% python3 -q
>>> import numpy as np
>>> import numpy.linalg as la
>>> np.set_printoptions(precision=2, suppress=True, linewidth=200, sign=" ")
>>> def rd(a):
...     return np.round(a, 2) + 0
... 
>>> data = np.load("dump.npy")
>>> print(rd(data))
[[-0.29 -0.4   0.48 -0.39]
 [ 0.57 -0.09  0.19  0.15]
 [-0.7   0.2  -0.31 -0.01]
 [ 0.   -0.37  0.06 -0.6 ]
 [-0.33 -0.23  0.57  0.62]
 [ 0.    0.78  0.55 -0.28]]
>>> # keeps lengths
>>> other = np.c_[data[:, :2] @ np.array([[6, 0], [7, 4]]), np.array([3, 1, 0, 0, 0, 3])]
>>> print(rd(other))
[[-4.51 -1.6   3.  ]
 [ 2.79 -0.37  1.  ]
 [-2.78  0.79  0.  ]
 [-2.56 -1.46  0.  ]
 [-3.6  -0.94  0.  ]
 [ 5.44  3.11  3.  ]]
>>> print(rd(la.norm(la.qr(data)[0].T @ other, axis=0) ** 2 / ((other ** 2).sum(axis=0) + 1e-12)))
[ 1.    1.    0.81]
>>> print(rd(la.norm(other - data @ la.lstsq(data, other)[0], axis=0)))
[ 0.    0.    1.88]
>>> print(la.matrix_rank(other))
3
>>> print(la.matrix_rank(np.c_[data, other]))
5
>>> feats = np.array([[-2.0, 1.0, 1.0], [1.0, -2.0, 1.0], [1.0, 1.0, -2.0]])
>>> # symmetric
>>> evals, evecs = la.eigh(feats)
>>> x = np.array([3, 3, -8])
>>> print((np.sign(evecs[:, -1].round(6)) == np.sign(evecs[0, -1].round(6))).astype(int))
[ 1  1  1]
>>> print(rd(x @ feats @ x / (x @ x)), evals[0], rd(evals[-1]))
-2.95 -3.0 0.0
>>> print(rd(la.eigvalsh(feats[1:, 1:])))
[-3. -1.]
>>> print(rd(evecs * np.abs(evals) @ evecs.T))
[[ 2. -1. -1.]
 [-1.  2. -1.]
 [-1. -1.  2.]]
>>> print(la.lstsq(feats[:-1].T, feats[-1])[2])
2
>>> hat = np.triu(np.array([[1, -2, 0], [0, -1, 1], [-1, -3, 3]]), 1) + np.eye(3)
>>> other = hat @ feats @ la.inv(hat)
>>> print(rd(la.det(other)))
0.0
>>> print(hat @ feats - feats @ hat)
[[-2.  0. -3.]
 [ 1.  3.  0.]
 [ 0.  2. -1.]]
>>> print(np.trace(other), np.trace(feats))
-6.0 -6.0
>>> rank = la.matrix_rank(feats)
>>> print(rank)
2
>>> ns = la.svd(feats)[2][rank:].T
>>> print([int(la.matrix_rank(feats[:, :j + 1])) for j in range(3)])
[1, 2, 2]
>>> print(rd(ns @ ns.T))
[[ 0.33  0.33  0.33]
 [ 0.33  0.33  0.33]
 [ 0.33  0.33  0.33]]
>>> print(ns.shape)
(3, 1)
>>> print([int(la.matrix_rank(np.delete(feats, i, axis=0))) for i in range(3)])
[2, 2, 2]
>>> print([int(la.matrix_rank(feats[:i])) for i in range(1, len(feats) + 1)])
[1, 2, 2]
>>> print(np.allclose(feats @ ns, 0))
True
>>> print(la.matrix_rank(feats.T @ feats), la.matrix_rank(feats @ feats.T))
2 2
>>> evals, evecs = la.eigvalsh(feats)
Traceback (most recent call last):
  File "<python-input-37>", line 1, in <module>
    evals, evecs = la.eigvalsh(feats)
    ^^^^^^^^^^^^
ValueError: too many values to unpack (expected 2)
>>> evals, evecs = la.eigh(feats)
>>> print((evals > 1e-8).sum(), (evals < -1e-8).sum())
0 2
>>> print(np.abs(evecs[:, -1]).round(6).argmax())
0
>>> print(evals.sum(), np.trace(feats))
-6.0 -6.0
>>> print(rd(evecs.T @ evecs))
[[ 1.  0.  0.]
 [ 0.  1.  0.]
 [ 0.  0.  1.]]
>>> print(rd(evecs.T @ feats @ evecs))
[[-3.  0.  0.]
 [ 0. -3.  0.]
 [ 0.  0.  0.]]
>>> print(rd(evals))
[-3. -3.  0.]
>>> K = np.array([[6, -3, -4, 2], [6, -3, -4, 2], [-6, 3, 6, -3], [-6, 3, 6, -3]])
>>> print(np.abs(np.diag(la.qr(K)[1])) > 1e-9)
[ True False  True False]
>>> print(rd(np.trace(la.pinv(K) @ K)))
2.0
>>> x = np.array([2, 3, 0, 1])
>>> print(la.norm(K @ x) <= la.norm(K, 2) * la.norm(x) + 1e-9)
True
>>> print((K * x).sum(axis=1))
[ 5  5 -6 -6]
>>> print(K @ np.eye(4)[0])
[ 6.  6. -6. -6.]
>>> print(K @ (2 * x))
[ 10  10 -12 -12]
>>> print(np.einsum("ij,j->i", K, x))
[ 5  5 -6 -6]
>>> print(K * x)
[[ 12  -9   0   2]
 [ 12  -9   0   2]
 [-12   9   0  -3]
 [-12   9   0  -3]]
>>> t3 = np.stack([K, 4 * K, K[::-1]])
>>> print(np.einsum("bij,cij->bc", t3, t3))
[[  310  1240  -300]
 [ 1240  4960 -1200]
 [ -300 -1200   310]]
>>> print(rd(la.norm(t3, axis=(1, 2))))
[ 17.61  70.43  17.61]
>>> print(rd(la.det(t3)))
[ 0.  0.  0.]
>>> print(la.matrix_rank(t3))
[ 2  2  2]
>>> print(t3.sum(axis=0))
[[ 24 -12 -14   7]
 [ 24 -12 -14   7]
 [-24  12  26 -13]
 [-24  12  26 -13]]
>>> print(t3.shape)
(3, 4, 4)
>>> rng = np.random.default_rng(254)
>>> other = K + rng.integers(-2, 3, (4, 2)) @ rng.integers(-2, 3, (2, 4))
>>> print(other)
[[  8  -3  -5   2]
 [  2  -3  -2   2]
 [-10   5   9  -2]
 [ -2  -1   2  -5]]
>>> print(np.abs(other - K).sum(axis=1))
[  3   6  10  14]
>>> Uu, sv, Vt = la.svd(K)
>>> evecs = Vt[:(sv > 1e-8).sum()]
>>> x = K[1] + 3 * K[3] + rng.integers(2) * np.eye(4)[0]
>>> print(x)
[-12.   6.  14.  -7.]
>>> print(rd(la.norm(x - evecs.T @ evecs @ x)))
0.0
>>> F = np.load("w.npy")
>>> print(F)
[[ 0.03  1.99  0.05 -0.02  1.02  1.02]
 [-0.02  1.98 -0.02  0.01  1.01  1.01]
 [ 0.02  2.04 -0.05 -0.01  1.01  1.  ]
 [ 0.03  2.03  0.    0.02  1.    1.  ]
 [-0.01  1.98  0.04 -0.03  1.01  0.99]
 [ 0.02  2.   -0.02  0.02  1.01  0.99]
 [-0.04  2.    0.02  0.03  1.02  1.  ]
 [-0.03  1.99  0.    0.01  0.98  1.  ]
 [-0.03  1.97  0.    0.02  1.    1.01]
 [ 0.02  2.    0.    0.01  1.03  1.01]
 [-0.02  2.03 -0.02  0.02  0.97  0.97]
 [ 1.99  1.99  1.99 -0.02  1.01  0.96]
 [ 1.97  2.01  2.01 -0.01  1.    1.  ]
 [ 2.01  2.01  2.01 -0.01  1.02  1.01]
 [ 1.97  1.96  1.99 -0.03  1.01  1.02]
 [ 2.02  2.    1.98  0.01  0.97  1.03]
 [ 2.02  2.01  1.99  0.04  0.99  1.  ]
 [ 2.    1.97  1.99 -0.04  0.99  1.02]
 [ 2.02  1.97  1.96  0.    0.98  1.02]
 [ 2.    2.    1.99  0.02  1.03  1.  ]
 [ 1.98  1.98  2.02 -0.01  1.    0.98]
 [ 2.03  1.99  2.03  0.02  1.    1.02]]
>>> hat = F @ la.solve(F.T @ F, F.T)
>>> print(rd(hat @ F[:, 0]))
[ 0.03 -0.02  0.02  0.03 -0.01  0.02 -0.04 -0.03 -0.03  0.02 -0.02  1.99  1.97  2.01  1.97  2.02  2.02  2.    2.02  2.    1.98  2.03]
>>> print(rd(np.trace(hat)))
6.0
>>> m1 = np.loadtxt("block16.csv", delimiter=",")
>>> print(m1)
[[-0.1  -1.2  -0.5   0.3   0.7  -1.2 ]
 [ 0.    0.2   0.3  -1.6   0.1   0.1 ]
 [-0.06  1.26  1.92  0.59 -0.52 -0.38]
 [-0.1   1.3   2.    0.6  -0.6  -0.4 ]]
>>> Uu, sv, Vt = la.svd(K)
>>> print(rd(sv))
[ 17.52   1.71   0.     0.  ]
>>> other = Uu[:, :2] @ np.diag(sv[:2]) @ Vt[:2]
>>> print(la.matrix_rank(other))
2
>>> print(la.matrix_rank(K, rtol=0.05))
2
>>> print(rd(la.norm(K - other, 2)), rd(sv[2]))
0.0 0.0
>>> x = np.array([1, -1, 1, 3, -3, -2])
>>> print(rd(m1 * x))
[[-0.1   1.2  -0.5   0.9  -2.1   2.4 ]
 [ 0.   -0.2   0.3  -4.8  -0.3  -0.2 ]
 [-0.06 -1.26  1.92  1.77  1.56  0.76]
 [-0.1  -1.3   2.    1.8   1.8   0.8 ]]
>>> print(rd(m1 @ np.ones(6)))
[-2.   -0.9   2.81  2.8 ]
>>> print((m1 @ x).argmax())
3
>>> Uu, sv, Vt = la.svd(m1, full_matrices=False)
>>> print(rd(sv / sv[0]))
[ 1.    0.52  0.36  0.01]
>>> print(Uu.shape, sv.shape, Vt.shape)
(4, 4) (4,) (4, 6)
>>> print(rd(Vt @ Vt.T))
[[ 1.  0.  0.  0.]
 [ 0.  1.  0.  0.]
 [ 0.  0.  1.  0.]
 [ 0.  0.  0.  1.]]
>>> print(m1.ravel(order="F"))
[-0.1   0.   -0.06 -0.1  -1.2   0.2   1.26  1.3  -0.5   0.3   1.92  2.    0.3  -1.6   0.59  0.6   0.7   0.1  -0.52 -0.6  -1.2   0.1  -0.38 -0.4 ]
>>> print(m1.reshape(-1, 2))
[[-0.1  -1.2 ]
 [-0.5   0.3 ]
 [ 0.7  -1.2 ]
 [ 0.    0.2 ]
 [ 0.3  -1.6 ]
 [ 0.1   0.1 ]
 [-0.06  1.26]
 [ 1.92  0.59]
 [-0.52 -0.38]
 [-0.1   1.3 ]
 [ 2.    0.6 ]
 [-0.6  -0.4 ]]
>>> t3 = m1.reshape(4, 2, -1)
>>> print(np.swapaxes(t3, 1, 2)[1])
[[ 0.  -1.6]
 [ 0.2  0.1]
 [ 0.3  0.1]]
>>> print(t3.shape)
(4, 2, 3)
>>> print(rd(np.einsum("ihd,ihd->ih", t3, t3)))
[[ 1.7   2.02]
 [ 0.13  2.58]
 [ 5.28  0.76]
 [ 5.7   0.88]]
>>> print(t3.transpose(1, 0, 2))
[[[-0.1  -1.2  -0.5 ]
  [ 0.    0.2   0.3 ]
  [-0.06  1.26  1.92]
  [-0.1   1.3   2.  ]]

 [[ 0.3   0.7  -1.2 ]
  [-1.6   0.1   0.1 ]
  [ 0.59 -0.52 -0.38]
  [ 0.6  -0.6  -0.4 ]]]
>>> M = np.load("sample15.npy")
>>> print(rd(M))
[[ 0.41  0.41  0.08  0.08  0.25]
 [ 0.41  0.41  0.08  0.08  0.25]
 [ 0.08  0.08  0.02  0.02  0.05]
 [ 0.08  0.08  0.02  0.02  0.05]
 [ 0.25  0.25  0.05  0.05  0.15]]
>>> # column 1 repeats column 0
>>> def softmax(z):
...     e = np.exp(z - z.max(axis=-1, keepdims=True))
...     return e / e.sum(axis=-1, keepdims=True)
... 
>>> print(rd(softmax(M).sum(axis=1)))
[ 1.  1.  1.  1.  1.]
>>> print(rd(softmax(M[1])))
[ 0.23  0.23  0.17  0.17  0.2 ]
>>> att = M @ M.T / np.sqrt(5)
>>> print(rd(softmax(att)))
[[ 0.21  0.21  0.19  0.19  0.2 ]
 [ 0.21  0.21  0.19  0.19  0.2 ]
 [ 0.2   0.2   0.2   0.2   0.2 ]
 [ 0.2   0.2   0.2   0.2   0.2 ]
 [ 0.21  0.21  0.19  0.19  0.2 ]]
>>> print(rd(softmax(att)[1] @ M))
[ 0.26  0.26  0.05  0.05  0.15]
>>> print(rd(softmax(att + np.triu(np.full(att.shape, -np.inf), 1))))
[[ 1.    0.    0.    0.    0.  ]
 [ 0.5   0.5   0.    0.    0.  ]
 [ 0.34  0.34  0.33  0.    0.  ]
 [ 0.25  0.25  0.25  0.25  0.  ]
 [ 0.21  0.21  0.19  0.19  0.2 ]]
>>> u, g = M[1], M[2]
>>> print(rd(u @ g))
0.08
>>> p = (u @ g) / (u @ u) * u
>>> print(rd(p))
[ 0.08  0.08  0.02  0.02  0.05]
>>> print(rd((g - p) @ u))
0.0
>>> print(rd(g - p))
[ 0.  0.  0.  0.  0.]
>>> hat = np.triu(np.array([[0, 1, 0, 0, 1],
...     [-1, -1, -1, -2, 1],
...     [-1, 0, 0, -1, 0],
...     [1, -2, 2, 2, 0],
...     [0, 0, 0, 1, 1]]), 1) + np.eye(5)
>>> other = hat @ M @ la.inv(hat)
>>> print(rd(other))
[[ 1.07  0.    0.21  0.43 -0.43]
 [ 0.41  0.    0.08  0.16 -0.16]
 [ 0.    0.    0.    0.    0.  ]
 [ 0.08  0.    0.02  0.03 -0.03]
 [ 0.25  0.    0.05  0.1  -0.1 ]]
>>> print(rd(la.det(other)))
0.0
>>> W0 = np.load("test13.npy")
>>> print(W0)
[[-2.  0.  0.  0.]
 [-2.  3.  0.  0.]
 [ 0.  0.  0.  3.]
 [ 0.  0.  5.  7.]]
>>> # 2 blocks once reordered
>>> W0[4]
Traceback (most recent call last):
  File "<python-input-122>", line 1, in <module>
    W0[4]
    ~~^^^
IndexError: index 4 is out of bounds for axis 0 with size 4
>>> print(W0.sum(axis=1))
[-2.  1.  3. 12.]
>>> la.rank(W0)
Traceback (most recent call last):
  File "<python-input-124>", line 1, in <module>
    la.rank(W0)
    ^^^^^^^
AttributeError: module 'numpy.linalg' has no attribute 'rank'
>>> print(W0 - W0[0])
[[ 0.  0.  0.  0.]
 [ 0.  3.  0.  0.]
 [ 2.  0.  0.  3.]
 [ 2.  0.  5.  7.]]
>>> print(W0.mean(axis=0))
[-1.    0.75  1.25  2.5 ]
>>> print(np.unravel_index(np.abs(W0).argmax(), W0.shape))
(np.int64(3), np.int64(3))
>>> u, g = W0[1], W0[2]
>>> print(u @ g)
0.0
>>> p = (u @ g) / (u @ u) * u
>>> print(np.outer(u, g))
[[-0. -0. -0. -6.]
 [ 0.  0.  0.  9.]
 [ 0.  0.  0.  0.]
 [ 0.  0.  0.  0.]]
